% ipython --no-banner

In [1]: import numpy as np

In [2]: import numpy.linalg as la

In [3]: np.set_printoptions(precision=3, suppress=True, linewidth=140, legacy="1.25")

In [4]: rnd = lambda a: np.round(a, 3) + 0

In [5]: X = np.loadtxt("x.csv", delimiter=",")

In [6]: X
Out[6]: 
array([[ 1., -1.,  1., -1.,  1., -1.,  1., -1.],
       [ 1., -1.,  1., -1., -1.,  1., -1.,  1.],
       [ 1.,  1.,  1.,  1.,  1.,  1.,  1.,  1.],
       [ 1.,  1., -1., -1.,  1.,  1., -1., -1.]])

In [7]: rnd(la.norm(X, axis=1))
Out[7]: array([2.828, 2.828, 2.828, 2.828])

In [8]: rnd(la.norm(X) ** 2 / la.norm(X, 2) ** 2)
Out[8]: 4.0

In [9]: rnd(la.norm(X, 1)), rnd(la.norm(X, np.inf))
Out[9]: (4.0, 8.0)

In [10]: rnd(la.norm(X[2] - X[1]))
Out[10]: 4.0

In [11]: rnd(la.norm(X[2], 1)), rnd(la.norm(X[2], np.inf))
Out[11]: (8.0, 1.0)

In [12]: rnd(la.norm(X, "nuc"))
Out[12]: 11.314

In [13]: J = np.load("block6.npy")

In [14]: print(J)
[[96  2  5  3]
 [-1 78  2  2]
 [ 4 -4 43  2]
 [ 0 -3  1 99]]

In [15]: Y = J / np.sqrt((J ** 2).mean(axis=1, keepdims=True))

In [16]: print(rnd(Y[3]))
[ 0.    -0.061  0.02   1.999]

In [17]: la.matrix_rank(Y) == la.matrix_rank(J)
Out[17]: True

In [18]: la.matrix_rank(J - J.mean(axis=1, keepdims=True))
Out[18]: 3

In [19]: r0, g = J[2], J[0]

In [20]: r0 @ r0
Out[20]: 1885

In [21]: pr = (r0 @ g) / (r0 @ r0) * r0

In [22]: print(rnd(g - pr))
[94.733  3.267 -8.619  2.367]

In [23]: rnd(la.norm(r0 + g) ** 2 + la.norm(r0 - g) ** 2)
Out[23]: 22278.0

In [24]: vec = np.array([5, 0, 6, 8])

In [25]: a = np.maximum(J @ vec, 0)

In [26]: a
Out[26]: array([534,  23, 294, 798])

In [27]: np.maximum(J @ (3 * vec), 0)
Out[27]: array([1602,   69,  882, 2394])

In [28]: np.flatnonzero(a > 1e-9)
Out[28]: array([0, 1, 2, 3])

In [29]: rnd(la.eigvals(J).sum().real)
Out[29]: 316.0

In [30]: np.einsum("ii->", J)
Out[30]: 316

In [31]: print(np.kron(np.eye(2, dtype=int), J))
[[96  2  5  3  0  0  0  0]
 [-1 78  2  2  0  0  0  0]
 [ 4 -4 43  2  0  0  0  0]
 [ 0 -3  1 99  0  0  0  0]
 [ 0  0  0  0 96  2  5  3]
 [ 0  0  0  0 -1 78  2  2]
 [ 0  0  0  0  4 -4 43  2]
 [ 0  0  0  0  0 -3  1 99]]

In [32]: K = np.load("w.npy")

In [33]: K
Out[33]: 
array([[-1, -3,  0],
       [ 0, -2,  2],
       [ 1,  3,  3]])

In [34]: rng = np.random.default_rng(999)

In [35]: lab = rng.permutation(3)

In [36]: lab
Out[36]: array([0, 2, 1])

In [37]: Y = K[lab][:, lab]

In [38]: print(np.trace(Y))
0

In [39]: np.diag(Y)
Out[39]: array([-1,  3, -2])

In [40]: print(Y)
[[-1  0 -3]
 [ 1  3  3]
 [ 0  2 -2]]

In [41]: print(rnd(np.sort(np.abs(la.eigvals(Y)))))
[0.469 3.348 3.817]

In [42]: def softmax(z):
    ...:     e = np.exp(z - z.max(axis=-1, keepdims=True))
    ...:     return e / e.sum(axis=-1, keepdims=True)
    ...: 

In [43]: rnd(softmax(K).sum(axis=1))
Out[43]: array([1., 1., 1.])

In [44]: rnd(softmax(K[1]))
Out[44]: array([0.117, 0.016, 0.867])

In [45]: print(rnd(softmax(K[1] + 4)))
[0.117 0.016 0.867]

In [46]: rnd(softmax(10 * K[1]))
Out[46]: array([0., 0., 1.])

In [47]: att = K @ K.T / np.sqrt(3)

In [48]: rnd(softmax(att))
Out[48]: 
array([[0.91 , 0.09 , 0.   ],
       [0.238, 0.755, 0.007],
       [0.   , 0.   , 1.   ]])

In [49]: softmax(att).round(6).argmax(axis=1)
Out[49]: array([0, 1, 2])

In [50]: Y = K / la.norm(K, axis=1, keepdims=True)

In [51]: C2 = Y @ Y.T

In [52]: rnd(C2[0])
Out[52]: array([ 1.   ,  0.671, -0.725])

In [53]: rnd(C2)
Out[53]: 
array([[ 1.   ,  0.671, -0.725],
       [ 0.671,  1.   ,  0.   ],
       [-0.725,  0.   ,  1.   ]])

In [54]: rnd(np.degrees(np.arccos(np.clip(C2[0, 1], -1, 1))))
Out[54]: 47.87

In [55]: rnd(la.norm(Y, axis=1))
Out[55]: array([1., 1., 1.])

In [56]: print((np.abs(C2) > 0.9).astype(int))
[[1 0 0]
 [0 1 0]
 [0 0 1]]
